$ ipython --no-banner

In [1]: import numpy as np

In [2]: np.set_printoptions(suppress=True, linewidth=120)

In [3]: M2 = np.array([[2, 1, 0], [0, -1, 2], [-1, 1, -1]])

In [4]: M2[-1] = M2[0]

In [5]: m1 = M2 + 0.1 * np.eye(3)

In [6]: m1
Out[6]: 
array([[ 2.1,  1. ,  0. ],
       [ 0. , -0.9,  2. ],
       [ 2. ,  1. ,  0.1]])

In [7]: round(np.linalg.det(m1.T), 1)
Out[7]: np.float64(-0.4)

In [8]: round(np.linalg.eigvals(m1).sum().real, 1)
Out[8]: np.float64(1.3)

In [9]: np.round(np.einsum("ij,ji->", m1, m1), 1)
Out[9]: np.float64(9.2)

In [10]: Uu, sv, vt = np.linalg.svd(m1, full_matrices=False)

In [11]: sv.round(1)
Out[11]: array([3.3, 2.1, 0.1])

In [12]: np.round(Uu.T @ Uu, 1) + 0
Out[12]: 
array([[1., 0., 0.],
       [0., 1., 0.],
       [0., 0., 1.]])

In [13]: np.allclose(Uu * sv @ vt, m1)
Out[13]: True

In [14]: np.round(Uu.T @ m1 @ vt.T, 1) + 0
Out[14]: 
array([[3.3, 0. , 0. ],
       [0. , 2.1, 0. ],
       [0. , 0. , 0.1]])

In [15]: rng = np.random.default_rng(338)

In [16]: lab = rng.permutation(3)

In [17]: lab
Out[17]: array([2, 0, 1])

In [18]: M2 = m1[lab][:, lab]

In [19]: round(np.linalg.det(M2), 1), round(np.linalg.det(m1[lab]), 1)
Out[19]: (np.float64(-0.4), np.float64(-0.4))

In [20]: np.round(np.sort(np.abs(np.linalg.eigvals(M2))), 1)
Out[20]: array([0.1, 1.5, 2.7])

In [21]: np.diag(M2)
Out[21]: array([ 0.1,  2.1, -0.9])

In [22]: M2
Out[22]: 
array([[ 0.1,  2. ,  1. ],
       [ 0. ,  2.1,  1. ],
       [ 2. ,  0. , -0.9]])

In [23]: np.allclose(M2, m1)
Out[23]: False

In [24]: Uu, sv, vt = np.linalg.svd(m1)

In [25]: sv.round(1)
Out[25]: array([3.3, 2.1, 0.1])

In [26]: np.argmax(sv[:-1] / (sv[1:] + 1e-6)) + 1
Out[26]: np.int64(2)

In [27]: M2 = Uu[:, :2] @ np.diag(sv[:2]) @ vt[:2]

In [28]: np.round(np.abs(m1 - M2).max(), 1)
Out[28]: np.float64(0.0)

In [29]: np.linalg.matrix_rank(m1, rtol=0.05)
Out[29]: np.int64(2)

In [30]: round(float(np.linalg.norm(m1 - M2) / np.linalg.norm(m1)), 1)
Out[30]: 0.0

In [31]: np.linalg.cond(m1) > 100
Out[31]: np.False_

In [32]: round(np.linalg.norm(m1, 2) / np.linalg.norm(m1), 1)
Out[32]: np.float64(0.8)

In [33]: [round(float(x), 1) for x in np.linalg.svd(m1, compute_uv=False)[:3]]
Out[33]: [3.3, 2.1, 0.1]

In [34]: round(np.log10(np.linalg.cond(m1)))
Out[34]: 2

In [35]: np.linalg.matrix_rank(m1, rtol=0.1)
Out[35]: np.int64(2)
